% python3 -q
>>> import numpy as np
>>> from numpy import linalg as LA
>>> np.set_printoptions(precision=4, suppress=True, linewidth=200, floatmode="fixed")
>>> def tidy(a):
...     return np.round(a, 4) + 0
... 
>>> M = np.load("x.npy")
>>> M
array([[ 0,  2, -3,  3,  2, -5],
       [ 0,  0,  5, -4, -1,  5],
       [ 0,  0,  0, -3,  1,  2],
       [ 0,  0,  0,  0, -2, -2],
       [ 0,  0,  0,  0,  0, -4],
       [ 0,  0,  0,  0,  0,  0]])
>>> left, sv, VT = LA.svd(M)
>>> np.argmax(sv[:-1] / (sv[1:] + 1e-6)) + 1
np.int64(5)
>>> A2 = left[:, :5] @ np.diag(sv[:5]) @ VT[:5]
>>> LA.matrix_rank(A2)
np.int64(5)
>>> tidy(np.abs(M - A2).max())
np.float64(0.0)
>>> tidy(LA.norm(M - A2, 2)), sv[5]
(np.float64(0.0), np.float64(0.0))
>>> tidy(np.sort(LA.eigvals(M)))
array([0.0000, 0.0000, 0.0000, 0.0000, 0.0000, 0.0000])
>>> left, sv, VT = LA.svd(M)
>>> V = VT[:(sv > 1e-8).sum()]
>>> rng = np.random.default_rng(92641)
>>> x0 = M[1] + -3 * M[3] + rng.integers(2) * np.eye(6)[4]
>>> x0
array([ 0.0000,  0.0000,  5.0000, -4.0000,  5.0000, 11.0000])
>>> tidy(V.T @ V)
array([[0.0000, 0.0000, 0.0000, 0.0000, 0.0000, 0.0000],
       [0.0000, 1.0000, 0.0000, 0.0000, 0.0000, 0.0000],
       [0.0000, 0.0000, 1.0000, 0.0000, 0.0000, 0.0000],
       [0.0000, 0.0000, 0.0000, 1.0000, 0.0000, 0.0000],
       [0.0000, 0.0000, 0.0000, 0.0000, 1.0000, 0.0000],
       [0.0000, 0.0000, 0.0000, 0.0000, 0.0000, 1.0000]])
>>> LA.matrix_rank(np.vstack([M, x0]))
np.int64(5)
>>> np.allclose(V.T @ V @ x0, x0)
True
>>> tidy(LA.norm(x0 - V.T @ V @ x0))
np.float64(0.0)
>>> [round(float(x), 4) for x in LA.svd(M, compute_uv=False)[:3]]
[11.378, 3.7032, 2.8042]
>>> LA.matrix_rank(M, rtol=0.1)
np.int64(4)
>>> tidy(LA.norm(M, 2) / LA.norm(M))
np.float64(0.911)
>>> basis = np.array([[-1.2, -0.9, 0.8, 1.4]])
>>> data = np.array([[2],
...     [2],
...     [1],
...     [2],
...     [0],
...     [3],
...     [3],
...     [3],
...     [0],
...     [3],
...     [2],
...     [3],
...     [1],
...     [2],
...     [3],
...     [1],
...     [0],
...     [1],
...     [2],
...     [3],
...     [3],
...     [2],
...     [3],
...     [1],
...     [0],
...     [3],
...     [1]]) @ basis + 0.02 * rng.normal(size=(27, 4))
>>> tidy(data)
array([[-2.4080, -1.7734,  1.6039,  2.7927],
       [-2.3650, -1.8056,  1.5965,  2.8198],
       [-1.1860, -0.8888,  0.7998,  1.4040],
       [-2.3971, -1.7856,  1.5959,  2.8008],
       [ 0.0199,  0.0318,  0.0029, -0.0212],
       [-3.5877, -2.6734,  2.3994,  4.2001],
       [-3.6022, -2.7455,  2.3885,  4.2205],
       [-3.6141, -2.7374,  2.3610,  4.1852],
       [-0.0129, -0.0078,  0.0232, -0.0224],
       [-3.6046, -2.7318,  2.3772,  4.2205],
       [-2.3941, -1.8036,  1.5998,  2.7932],
       [-3.5936, -2.7251,  2.4231,  4.2005],
       [-1.2036, -0.8884,  0.8209,  1.4074],
       [-2.3846, -1.8089,  1.5991,  2.7684],
       [-3.6278, -2.7357,  2.3860,  4.2109],
       [-1.2022, -0.9157,  0.8034,  1.3845],
       [-0.0167, -0.0048, -0.0009, -0.0202],
       [-1.2248, -0.9017,  0.7765,  1.3447],
       [-2.4278, -1.8038,  1.5991,  2.7755],
       [-3.6329, -2.7502,  2.3987,  4.1896],
       [-3.6055, -2.7209,  2.4289,  4.1736],
       [-2.3751, -1.7895,  1.6084,  2.7858],
       [-3.5923, -2.7285,  2.3831,  4.1947],
       [-1.2190, -0.9207,  0.7926,  1.3928],
       [ 0.0280,  0.0520,  0.0221, -0.0343],
       [-3.6033, -2.6502,  2.3799,  4.2009],
       [-1.2092, -0.8930,  0.8178,  1.4283]])
>>> P = data @ LA.solve(data.T @ data, data.T)
>>> np.allclose(P @ P, P)
True
>>> tidy(np.trace(P))
np.float64(4.0)
>>> tidy(LA.eigvalsh(P))
array([0.0000, 0.0000, 0.0000, 0.0000, 0.0000, 0.0000, 0.0000, 0.0000, 0.0000, 0.0000, 0.0000, 0.0000, 0.0000, 0.0000, 0.0000, 0.0000, 0.0000, 0.0000, 0.0000, 0.0000, 0.0000, 0.0000, 0.0000, 1.0000,
       1.0000, 1.0000, 1.0000])
